% ipython --no-banner

In [1]: import numpy as np

In [2]: np.set_printoptions(precision=3, suppress=True, linewidth=120)

In [3]: O, _ = np.linalg.qr(np.array([[-1.5, -0.2, 0.3, 2.7, -0.9, -1.8, -0.9, 1.6, -0.5],
   ...:     [1.8, 0.2, 0.7, 0.1, -1.6, 0.2, 0.2, -0.3, -0.8],
   ...:     [0.0, 0.5, -1.1, 0.1, -0.9, 0.4, 0.1, -0.7, 0.1],
   ...:     [0.6, 1.2, 1.2, -0.9, -2.7, -0.4, 0.5, -1.0, -1.3],
   ...:     [0.7, 2.1, -0.7, -0.8, 0.3, 0.9, -1.0, 0.8, 0.4],
   ...:     [-0.2, -0.4, 0.5, 0.3, -0.7, 0.0, -1.5, 1.5, 1.9],
   ...:     [-1.0, -0.9, 0.1, 0.6, -0.7, 0.0, -0.4, -0.1, 0.7],
   ...:     [0.2, -0.7, -1.3, 0.9, -0.9, -0.7, -1.1, 2.9, 1.8],
   ...:     [0.5, 1.6, -0.1, 0.4, -0.4, 0.2, -0.3, 0.5, 0.8]]))

In [4]: feats = 2 * O

In [5]: print(feats)
[[-1.083  0.493  0.367 -1.398 -0.03   0.354 -0.045  0.573 -0.193]
 [ 1.3   -0.621  0.452 -1.008  0.016 -0.544 -0.239  0.42  -0.419]
 [ 0.     0.363 -0.908 -0.057  0.932 -0.648 -0.81   0.76   0.719]
 [ 0.433  0.617  1.01   0.243  1.361  0.693 -0.021 -0.137 -0.038]
 [ 0.506  1.229 -0.565  0.15  -0.169 -0.227  0.856  0.524 -0.898]
 [-0.144 -0.206  0.422 -0.134  0.293 -0.729  1.449  0.22   0.987]
 [-0.722 -0.229  0.13   0.084  0.718 -1.161 -0.047 -0.652 -1.054]
 [ 0.144 -0.594 -1.14  -0.667  0.75   0.76   0.636 -0.554 -0.177]
 [ 0.361  0.95  -0.062 -0.689 -0.291 -0.41  -0.216 -1.358  0.587]]

In [6]: def softmax(z):
   ...:     e = np.exp(z - z.max(axis=-1, keepdims=True))
   ...:     return e / e.sum(axis=-1, keepdims=True)
   ...: 

In [7]: np.round(softmax(10 * feats[5]), 3) + 0
Out[7]: array([0.  , 0.  , 0.  , 0.  , 0.  , 0.  , 0.99, 0.  , 0.01])

In [8]: S = feats @ feats.T / np.sqrt(9)

In [9]: softmax(S).round(6).argmax(axis=1)
Out[9]: array([0, 1, 2, 3, 4, 5, 6, 7, 8])

In [10]: softmax(S)[5] @ feats
Out[10]: array([ 0.033,  0.121,  0.075, -0.327,  0.373, -0.335,  0.476,  0.035,  0.193])
